% python3 -q
>>> import numpy as np
>>> from numpy import linalg as LA
>>> np.set_printoptions(precision=2, suppress=True, linewidth=160, floatmode="fixed")
>>> X = np.load("m.npy")
>>> X
array([[ 2,  3,  5],
       [-2,  4, -1],
       [ 0,  0,  0],
       [ 4, -1,  6],
       [ 0,  0,  0],
       [-2,  4, -1],
       [-6, -1, -6],
       [ 2,  3,  5],
       [ 4, -1,  6],
       [-6, -1, -6]])
>>> x0 = np.array([1, 3, 6])
>>> target = X @ x0
>>> LA.lstsq(X, target)[0]
array([1.00, 3.00, 6.00])
>>> target
array([ 41,   4,   0,  37,   0,   4, -45,  41,  37, -45])
>>> rng = np.random.default_rng(440450)
>>> target = target + 0.02 * rng.normal(size=10)
>>> target
array([ 41.01,   4.02,  -0.02,  37.02,  -0.01,   3.98, -44.99,  41.01,  36.99, -44.99])
>>> beta, *_ = LA.lstsq(X, target)
>>> round(float(LA.norm(target - X @ beta)), 2)
0.04
>>> [round(float(LA.norm(LA.solve(X.T @ X + lam * np.eye(3), X.T @ target))), 2) for lam in (0, 1, 10, 100)]
[6.78, 6.65, 6.12, 4.37]
>>> beta.round()
array([1.00, 3.00, 6.00])
>>> print(np.round(X.T @ (target - X @ beta), 2) + 0)
[0.00 0.00 0.00]
>>> x0 = np.array([0, -2, 0])
>>> h = np.maximum(X @ x0, 0)
>>> np.flatnonzero(h > 1e-9)
array([3, 6, 8, 9])
>>> np.maximum(X @ (3 * x0), 0)
array([0, 0, 0, 6, 0, 0, 6, 0, 6, 6])
>>> W2 = X[[4, 8]].astype(float)
>>> for _ in range(5):
...     idx = LA.norm(X[:, None] - W2, axis=-1).argmin(axis=1)
...     W2 = np.array([X[idx == j].mean(axis=0) for j in range(2)])
... 
>>> print(idx)
[1 0 0 1 0 0 0 1 1 0]
>>> np.abs(W2[1] - W2[0]).argmax()
np.int64(2)
>>> F = np.load("case1.npy")
>>> F
array([[3, 1, 3, 2],
       [0, 3, 2, 1],
       [0, 0, 2, 3],
       [0, 0, 0, 1]])
>>> # triangular
>>> F @ F
array([[ 9,  6, 17, 18],
       [ 0,  9, 10, 10],
       [ 0,  0,  4,  9],
       [ 0,  0,  0,  1]])
>>> print(LA.matrix_power(F - np.diag(np.diag(F)), 4))
[[0 0 0 0]
 [0 0 0 0]
 [0 0 0 0]
 [0 0 0 0]]
>>> M2 = np.array([[-4, -5], [2, 2]])
>>> W2 = np.kron(M2, F)
>>> LA.matrix_rank(W2)
np.int64(8)
>>> round(LA.norm(W2, 2), 2), round(LA.norm(M2, 2) * LA.norm(F, 2), 2)
(np.float64(43.33), np.float64(43.33))
>>> print(W2)
[[-12  -4 -12  -8 -15  -5 -15 -10]
 [  0 -12  -8  -4   0 -15 -10  -5]
 [  0   0  -8 -12   0   0 -10 -15]
 [  0   0   0  -4   0   0   0  -5]
 [  6   2   6   4   6   2   6   4]
 [  0   6   4   2   0   6   4   2]
 [  0   0   4   6   0   0   4   6]
 [  0   0   0   2   0   0   0   2]]
>>> M2 = F / np.sqrt((F ** 2).mean(axis=1, keepdims=True))
>>> F - F.mean(axis=1, keepdims=True)
array([[ 0.75, -1.25,  0.75, -0.25],
       [-1.50,  1.50,  0.50, -0.50],
       [-1.25, -1.25,  0.75,  1.75],
       [-0.25, -0.25, -0.25,  0.75]])
>>> LA.matrix_rank(F - F.mean(axis=1, keepdims=True))
np.int64(3)
>>> LA.norm(M2, axis=1)
array([2.00, 2.00, 2.00, 2.00])
>>> arr = np.load("w.npy")
>>> print(arr)
[[ -4.21 -32.26 -19.41 -21.24  31.97]
 [  5.39   0.69 -37.35  22.07 -12.28]
 [ -6.96 -32.77 -17.77 -20.03  33.87]
 [-27.83  -7.54  33.89  12.59 -13.74]
 [  6.42  -0.05 -36.35  22.34 -11.99]
 [  6.84  -0.43 -37.53  22.73 -10.03]
 [-23.60  -7.95  34.63  15.33 -14.15]
 [  5.27   0.26 -36.42  23.11  -9.74]
 [-26.29  -8.12  33.64  15.34 -13.05]
 [-25.52  -9.41  33.85  15.26 -16.21]
 [-26.09  -7.88  32.53  12.97 -13.70]
 [  5.04   0.33 -35.91  23.38  -8.60]
 [-27.98  -9.43  33.35  13.51 -14.90]
 [-25.48  -9.56  35.10  12.37 -13.98]
 [  6.78  -1.06 -35.73  22.04  -9.57]
 [ -6.62 -32.86 -20.37 -20.87  31.79]
 [-24.98  -7.50  32.66  13.76 -14.67]
 [ -6.53 -30.60 -19.45 -18.95  31.53]
 [-25.31  -7.12  32.77  16.04 -13.50]
 [ -6.46 -33.37 -20.76 -21.17  30.83]
 [  5.49  -1.35 -36.49  21.96  -8.93]
 [  4.45  -0.15 -33.79  24.39 -10.32]
 [  6.60   0.24 -35.91  21.17  -9.26]
 [  5.83  -0.18 -37.98  22.35  -9.16]
 [  6.44  -0.47 -35.80  23.55  -9.81]
 [  6.34   0.24 -34.95  22.94  -9.63]
 [ -5.84 -32.22 -21.31 -21.03  31.75]
 [-26.25  -7.31  34.83  13.92 -13.79]
 [  4.50   0.80 -35.09  23.35  -9.01]
 [-27.21  -8.20  34.40  13.75 -14.24]]
>>> U, sigma, VT = LA.svd(arr)
>>> np.argmax(sigma[:-1] / (sigma[1:] + 1e-6)) + 1
np.int64(3)
>>> print(sigma)
[193.80 146.53  95.27   5.87   4.92]
>>> M2 = U[:, :3] @ np.diag(sigma[:3]) @ VT[:3]
>>> np.round(LA.norm(arr - M2) / LA.norm(arr), 2)
np.float64(0.03)
>>> LA.matrix_rank(arr, rtol=0.05)
np.int64(3)
>>> LA.matrix_rank(M2)
np.int64(3)
>>> m1 = np.load("block10.npy")
>>> m1.round(2) + 0
array([[ 0.98,  0.00,  0.05, -0.11,  0.05],
       [ 0.00,  1.00, -0.01,  0.02, -0.01],
       [ 0.05, -0.01,  0.84,  0.33, -0.15],
       [-0.11,  0.02,  0.33,  0.32,  0.31],
       [ 0.05, -0.01, -0.15,  0.31,  0.85]])
>>> # null space of dimension 1
>>> M2 = m1 / LA.norm(m1, axis=1, keepdims=True)
>>> G = M2 @ M2.T
>>> round(np.degrees(np.arccos(np.clip(G[1, 0], -1, 1))), 2)
np.float64(89.82)
>>> np.argwhere(np.triu(np.abs(G) > 0.95, 1))
array([], shape=(0, 2), dtype=int64)
>>> U, sigma, VT = LA.svd(m1)
>>> sigma.round(2) + 0
array([1.00, 1.00, 1.00, 1.00, 0.00])
>>> M2 = U[:, :4] @ np.diag(sigma[:4]) @ VT[:4]
>>> round(float(np.abs(m1 - M2).max()), 2)
0.0
>>> proj = arr @ LA.solve(arr.T @ arr, arr.T)
>>> round(np.trace(proj), 2)
np.float64(5.0)
>>> print(np.round(LA.eigvalsh(proj), 2) + 0)
[0.00 0.00 0.00 0.00 0.00 0.00 0.00 0.00 0.00 0.00 0.00 0.00 0.00 0.00 0.00 0.00 0.00 0.00 0.00 0.00 0.00 0.00 0.00 0.00 0.00 1.00 1.00 1.00 1.00 1.00]
>>> J = np.load("arr.npy")
>>> J
array([[ 27.98,   4.23,   3.56,   0.56, -33.05],
       [  9.61,   1.15,  -0.53,  -4.35, -37.46],
       [ -3.24,  17.77,  -7.28,  -7.37,   8.05],
       [-16.52,   2.10,  15.29, -16.11,  -1.92],
       [-12.18, -14.39,  10.45,   8.55,  16.00],
       [-18.81,  15.19,  -5.37,  -8.51, -11.05],
       [-23.48,  15.13,  12.88,   2.77,  25.44],
       [ 15.55,  -5.41,  12.26,  13.09, -21.90],
       [-25.87, -25.02,  17.20,   7.38,  -4.87],
       [-12.84,  15.58,  -3.45,  16.73,  -2.43],
       [  2.35,  -1.67,  22.51, -12.49,  -8.34],
       [ -3.55,   8.57,  12.46,  21.56, -27.36]])
>>> W2 = J[[5, 9]].astype(float)
>>> for _ in range(5):
...     idx = LA.norm(J[:, None] - W2, axis=-1).argmin(axis=1)
...     W2 = np.array([J[idx == j].mean(axis=0) for j in range(2)])
... 
>>> idx
array([0, 0, 1, 1, 1, 0, 1, 0, 1, 1, 0, 0])
>>> print(np.abs(W2[1] - W2[0]).argmax())
4
>>> feats = np.load("dump.npy")
>>> feats
array([[-8.32,  5.55],
       [ 3.88,  5.82]])
>>> evals, V = LA.eig(feats)
>>> evals
array([-9.71,  7.21])
>>> round(float(np.prod(evals)), 2)
-69.96
>>> round(np.abs(LA.eigvals(feats)).max(), 2)
np.float64(9.71)
>>> np.sort(np.abs(LA.eigvals(feats)))
array([7.21, 9.71])
>>> np.allclose(feats, feats.T)
False
>>> np.allclose(feats @ feats.T, feats.T @ feats)
False
>>> np.trace(feats)
np.float64(-2.5)
>>> (feats - feats.T) / 2
array([[ 0.00,  0.83],
       [-0.83,  0.00]])
>>> idx = rng.integers(0, 2, 5)
>>> A = np.triu((idx[:, None] == idx) & (rng.random((5, 5)) < 0.8), 1).astype(int)
>>> A += A.T
>>> A
array([[0, 0, 0, 1, 0],
       [0, 0, 0, 0, 1],
       [0, 0, 0, 0, 1],
       [1, 0, 0, 0, 0],
       [0, 1, 1, 0, 0]])
>>> print(np.round(LA.eigvals(A).sum().real, 2))
-0.0
>>> round(LA.det(2 * A), 2), np.round(LA.det(A), 2)
(np.float64(0.0), np.float64(0.0))
>>> np.kron(np.eye(2, dtype=int), A)
array([[0, 0, 0, 1, 0, 0, 0, 0, 0, 0],
       [0, 0, 0, 0, 1, 0, 0, 0, 0, 0],
       [0, 0, 0, 0, 1, 0, 0, 0, 0, 0],
       [1, 0, 0, 0, 0, 0, 0, 0, 0, 0],
       [0, 1, 1, 0, 0, 0, 0, 0, 0, 0],
       [0, 0, 0, 0, 0, 0, 0, 0, 1, 0],
       [0, 0, 0, 0, 0, 0, 0, 0, 0, 1],
       [0, 0, 0, 0, 0, 0, 0, 0, 0, 1],
       [0, 0, 0, 0, 0, 1, 0, 0, 0, 0],
       [0, 0, 0, 0, 0, 0, 1, 1, 0, 0]])
>>> round(LA.det(A.T), 2)
np.float64(0.0)
>>> np.einsum("ii->", A)
np.int64(0)
>>> print(np.trace(A @ A @ A) // 6)
0
>>> A @ A
array([[1, 0, 0, 0, 0],
       [0, 1, 1, 0, 0],
       [0, 1, 1, 0, 0],
       [0, 0, 0, 1, 0],
       [0, 0, 0, 0, 2]])
>>> Lm = np.diag(A.sum(axis=1)) - A
>>> (LA.eigvalsh(Lm) < 1e-8).sum()
np.int64(2)
>>> print(np.round(LA.eigvalsh(Lm), 2) + 0)
[0.00 0.00 1.00 2.00 3.00]
>>> round(LA.det(Lm[1:, 1:]))
0
>>> evals, V = LA.eigh(A)
>>> x0 = np.array([-3, 7, -3, -7, -8])
>>> V * np.maximum(evals, 0) @ V.T
array([[0.50, 0.00, 0.00, 0.50, 0.00],
       [0.00, 0.35, 0.35, 0.00, 0.50],
       [0.00, 0.35, 0.35, 0.00, 0.50],
       [0.50, 0.00, 0.00, 0.50, 0.00],
       [0.00, 0.50, 0.50, 0.00, 0.71]])
>>> (np.sign(V[:, -1].round(6)) == np.sign(V[0, -1].round(6))).astype(int)
array([1, 0, 0, 1, 0])
>>> np.round(LA.eigvalsh(A[1:, 1:]), 2) + 0
array([-1.41,  0.00,  0.00,  1.41])
>>> idx = rng.permutation(5)
>>> idx
array([2, 3, 1, 4, 0])
>>> M2 = A[idx][:, idx]
>>> round(LA.det(M2), 2), round(LA.det(A[idx]), 2)
(np.float64(0.0), np.float64(0.0))
>>> np.allclose(M2, A)
False
>>> np.trace(M2)
np.int64(0)
>>> M2
array([[0, 0, 0, 1, 0],
       [0, 0, 0, 0, 1],
       [0, 0, 0, 1, 0],
       [1, 0, 1, 0, 0],
       [0, 1, 0, 0, 0]])
>>> x0 = np.array([0, 3, 3, 1, 1])
>>> h = np.maximum(A @ x0, 0)
>>> print(np.flatnonzero(h > 1e-9))
[0 1 2 4]
>>> print(A * (h > 1e-9)[:, None])
[[0 0 0 1 0]
 [0 0 0 0 1]
 [0 0 0 0 1]
 [0 0 0 0 0]
 [0 1 1 0 0]]
>>> h
array([1, 1, 1, 0, 6])
>>> print(A.T @ h)
[0 6 6 1 2]
>>> print(np.maximum(A @ (3 * x0), 0))
[ 3  3  3  0 18]
>>> print(np.tanh(A @ x0))
[0.76 0.76 0.76 0.00 1.00]
>>> K = np.load("data.npy")
>>> print(K)
[[  5.91  -9.41   1.48  -6.74  -3.16]
 [  4.77  -8.38  -0.39  -6.96  -1.38]
 [  6.69  -9.75  -0.40  -7.90  -0.72]
 [  7.09  -9.63   0.64  -4.59  -3.27]
 [  6.60  -9.30  -1.21  -5.17  -2.22]
 [  5.31  -8.66  -0.16  -6.38  -3.44]
 [  4.43  -9.04   0.70  -6.14  -4.75]
 [  4.75  -9.96   0.39  -7.30  -4.22]
 [  7.18  -9.33  -0.74  -5.64  -2.22]
 [  4.86  -8.61  -0.26  -5.34  -2.40]
 [  6.62  -7.77   0.94  -8.31  -4.93]
 [  5.83  -9.42   1.68  -4.68  -3.15]
 [  6.72  -9.46   0.45  -7.21  -4.82]
 [  4.73  -7.79   0.78  -7.69  -2.71]
 [  4.80 -11.60  -0.96  -5.28  -2.64]
 [  6.52  -8.78  -0.59  -5.29  -2.72]
 [  6.74  -7.48   0.64  -6.08  -4.83]
 [  4.64  -8.02  -0.52  -5.55  -3.43]
 [  6.93  -8.41   0.55  -5.95  -1.82]
 [  4.86  -7.86   1.30  -7.32  -2.72]
 [  6.96  -7.64   0.44  -6.66  -3.42]
 [  6.87  -9.78  -1.59  -5.95  -3.38]
 [  4.04  -8.12  -0.05  -5.12  -3.18]
 [  4.96  -9.46   0.43  -5.40  -1.13]
 [  4.47  -9.70  -0.04  -5.79  -1.62]]
>>> evals, V = LA.eigh(A)
>>> LA.eigvalsh(A + -1 * np.eye(5))
array([-2.41, -2.00, -1.00,  0.00,  0.41])
>>> evals.sum(), np.trace(A)
(np.float64(0.0), np.int64(0))
>>> np.round(V.T @ A @ V, 2) + 0
array([[-1.41,  0.00,  0.00,  0.00,  0.00],
       [ 0.00, -1.00,  0.00,  0.00,  0.00],
       [ 0.00,  0.00,  0.00,  0.00,  0.00],
       [ 0.00,  0.00,  0.00,  1.00,  0.00],
       [ 0.00,  0.00,  0.00,  0.00,  1.41]])
>>> np.abs(V[:, -1]).round(6).argmax()
np.int64(4)
>>> np.abs(V[:, -1])
array([0.00, 0.50, 0.50, 0.00, 0.71])
>>> evals.round(2) + 0
array([-1.41, -1.00,  0.00,  1.00,  1.41])
>>> u = np.array([0, 3, 2])
>>> print(np.polyval(u, K[4]))
[ 21.80 -25.90  -1.63 -13.51  -4.66]
>>> np.correlate(K[4], K[0], "full")
array([-20.86, -15.10,  76.27, -51.38, 166.59, -36.27,  38.21,  -9.66, -13.12])
>>> idx = K[:, 3] > np.median(K[:, 3])
>>> u = K[idx].mean(axis=0) - K[~idx].mean(axis=0)
>>> (((K - K.mean(axis=0)) @ u > 0) == idx).mean()
np.float64(0.88)
>>> print(idx.astype(int))
[0 0 0 1 1 0 0 0 1 1 0 1 0 0 1 1 0 1 0 0 0 0 1 1 1]
>>> print(u)
[-0.33 -0.60 -0.51  1.64  0.76]
>>> np.argsort(-np.abs(u).round(6), kind="stable")
array([3, 4, 1, 2, 0])
>>> cen = K - K.mean(axis=0)
>>> U, sigma, VT = LA.svd(cen, full_matrices=False)
>>> LA.matrix_rank(cen)
np.int64(5)
>>> sigma ** 2 / (sigma ** 2).sum()
array([0.36, 0.22, 0.19, 0.13, 0.09])
>>> VT[0] * np.sign(VT[0, np.abs(VT[0]).argmax()])
array([-0.10, -0.43, -0.37,  0.45,  0.68])
>>> np.round(cen.mean(axis=0), 2) + 0
array([0.00, 0.00, 0.00, 0.00, 0.00])
>>> sigma
array([6.62, 5.25, 4.85, 4.05, 3.38])
>>> print(np.searchsorted(np.cumsum(sigma ** 2) / (sigma ** 2).sum(), 0.9) + 1)
4
>>> np.abs(VT[0]).argmax()
np.int64(4)
